$ python -q
>>> import numpy as np
>>> np.set_printoptions(precision=2, suppress=True, linewidth=140)
>>> W0 = np.loadtxt("x.csv", delimiter=",")
>>> W0
array([[-3., -2., -1.,  0.,  1.,  2.,  3.,  4.,  5.,  6.,  7.],
       [ 8.,  9., 10., 11., 12., 13., 14., 15., 16., 17., 18.],
       [19., 20., 21., 22., 23., 24., 25., 26., 27., 28., 29.],
       [30., 31., 32., 33., 34., 35., 36., 37., 38., 39., 40.],
       [41., 42., 43., 44., 45., 46., 47., 48., 49., 50., 51.],
       [52., 53., 54., 55., 56., 57., 58., 59., 60., 61., 62.],
       [63., 64., 65., 66., 67., 68., 69., 70., 71., 72., 73.],
       [74., 75., 76., 77., 78., 79., 80., 81., 82., 83., 84.],
       [85., 86., 87., 88., 89., 90., 91., 92., 93., 94., 95.]])
>>> round(np.linalg.norm(W0, 2) / np.linalg.norm(W0), 2)
np.float64(1.0)
>>> [round(float(x), 2) for x in np.linalg.svd(W0, compute_uv=False)[:3]]
[538.57, 16.51, 0.0]
>>> np.linalg.matrix_rank(W0, rtol=0.1)
np.int64(1)
>>> rng = np.random.default_rng(2733)
>>> K = np.eye(9, dtype=int)[rng.permutation(9)]
>>> K
array([[1, 0, 0, 0, 0, 0, 0, 0, 0],
       [0, 1, 0, 0, 0, 0, 0, 0, 0],
       [0, 0, 0, 0, 0, 0, 0, 0, 1],
       [0, 0, 0, 0, 0, 1, 0, 0, 0],
       [0, 0, 0, 0, 0, 0, 0, 1, 0],
       [0, 0, 0, 1, 0, 0, 0, 0, 0],
       [0, 0, 1, 0, 0, 0, 0, 0, 0],
       [0, 0, 0, 0, 0, 0, 1, 0, 0],
       [0, 0, 0, 0, 1, 0, 0, 0, 0]])
>>> x0 = np.array([0, 1, 1, 1, 0, -3, -1, 2, -2])
>>> np.sort(np.abs(np.degrees(np.angle(np.linalg.eigvals(K)))))
array([  0.,   0.,   0.,   0.,  72.,  72., 144., 144., 180.])
>>> x0 = np.array([2, 0, -1, 7, -1, -3, -2, 4, 5])
>>> y = K @ x0
>>> coef, lr = np.zeros(9), 1 / np.linalg.norm(K, 2) ** 2
>>> for i in range(25):
...     coef -= lr * K.T @ (K @ coef - y)
...     if i % 5 == 0: print(i, round(np.linalg.norm(K @ coef - y), 2))
... 
0 0.0
5 0.0
10 0.0
15 0.0
20 0.0
>>> round(float(np.linalg.cond(K)), 2)
1.0
>>> coef
array([ 2.,  0., -1.,  7., -1., -3., -2.,  4.,  5.])
>>> np.linalg.svd(K, compute_uv=False)
array([1., 1., 1., 1., 1., 1., 1., 1., 1.])
>>> K.T @ K
array([[1, 0, 0, 0, 0, 0, 0, 0, 0],
       [0, 1, 0, 0, 0, 0, 0, 0, 0],
       [0, 0, 1, 0, 0, 0, 0, 0, 0],
       [0, 0, 0, 1, 0, 0, 0, 0, 0],
       [0, 0, 0, 0, 1, 0, 0, 0, 0],
       [0, 0, 0, 0, 0, 1, 0, 0, 0],
       [0, 0, 0, 0, 0, 0, 1, 0, 0],
       [0, 0, 0, 0, 0, 0, 0, 1, 0],
       [0, 0, 0, 0, 0, 0, 0, 0, 1]])
>>> np.linalg.pinv(K)
array([[1., 0., 0., 0., 0., 0., 0., 0., 0.],
       [0., 1., 0., 0., 0., 0., 0., 0., 0.],
       [0., 0., 0., 0., 0., 0., 1., 0., 0.],
       [0., 0., 0., 0., 0., 1., 0., 0., 0.],
       [0., 0., 0., 0., 0., 0., 0., 0., 1.],
       [0., 0., 0., 1., 0., 0., 0., 0., 0.],
       [0., 0., 0., 0., 0., 0., 0., 1., 0.],
       [0., 0., 0., 0., 1., 0., 0., 0., 0.],
       [0., 0., 1., 0., 0., 0., 0., 0., 0.]])
>>> np.linalg.matrix_power(K, 100)
array([[1, 0, 0, 0, 0, 0, 0, 0, 0],
       [0, 1, 0, 0, 0, 0, 0, 0, 0],
       [0, 0, 1, 0, 0, 0, 0, 0, 0],
       [0, 0, 0, 1, 0, 0, 0, 0, 0],
       [0, 0, 0, 0, 1, 0, 0, 0, 0],
       [0, 0, 0, 0, 0, 1, 0, 0, 0],
       [0, 0, 0, 0, 0, 0, 1, 0, 0],
       [0, 0, 0, 0, 0, 0, 0, 1, 0],
       [0, 0, 0, 0, 0, 0, 0, 0, 1]])
>>> np.linalg.matrix_power(K, 2)
array([[1, 0, 0, 0, 0, 0, 0, 0, 0],
       [0, 1, 0, 0, 0, 0, 0, 0, 0],
       [0, 0, 0, 0, 1, 0, 0, 0, 0],
       [0, 0, 0, 1, 0, 0, 0, 0, 0],
       [0, 0, 0, 0, 0, 0, 1, 0, 0],
       [0, 0, 0, 0, 0, 1, 0, 0, 0],
       [0, 0, 0, 0, 0, 0, 0, 0, 1],
       [0, 0, 1, 0, 0, 0, 0, 0, 0],
       [0, 0, 0, 0, 0, 0, 0, 1, 0]])
>>> p = np.eye(9)[1]
>>> for _ in range(7):
...     p = p @ K
...     print(p.round(2))
... 
[0. 1. 0. 0. 0. 0. 0. 0. 0.]
[0. 1. 0. 0. 0. 0. 0. 0. 0.]
[0. 1. 0. 0. 0. 0. 0. 0. 0.]
[0. 1. 0. 0. 0. 0. 0. 0. 0.]
[0. 1. 0. 0. 0. 0. 0. 0. 0.]
[0. 1. 0. 0. 0. 0. 0. 0. 0.]
[0. 1. 0. 0. 0. 0. 0. 0. 0.]
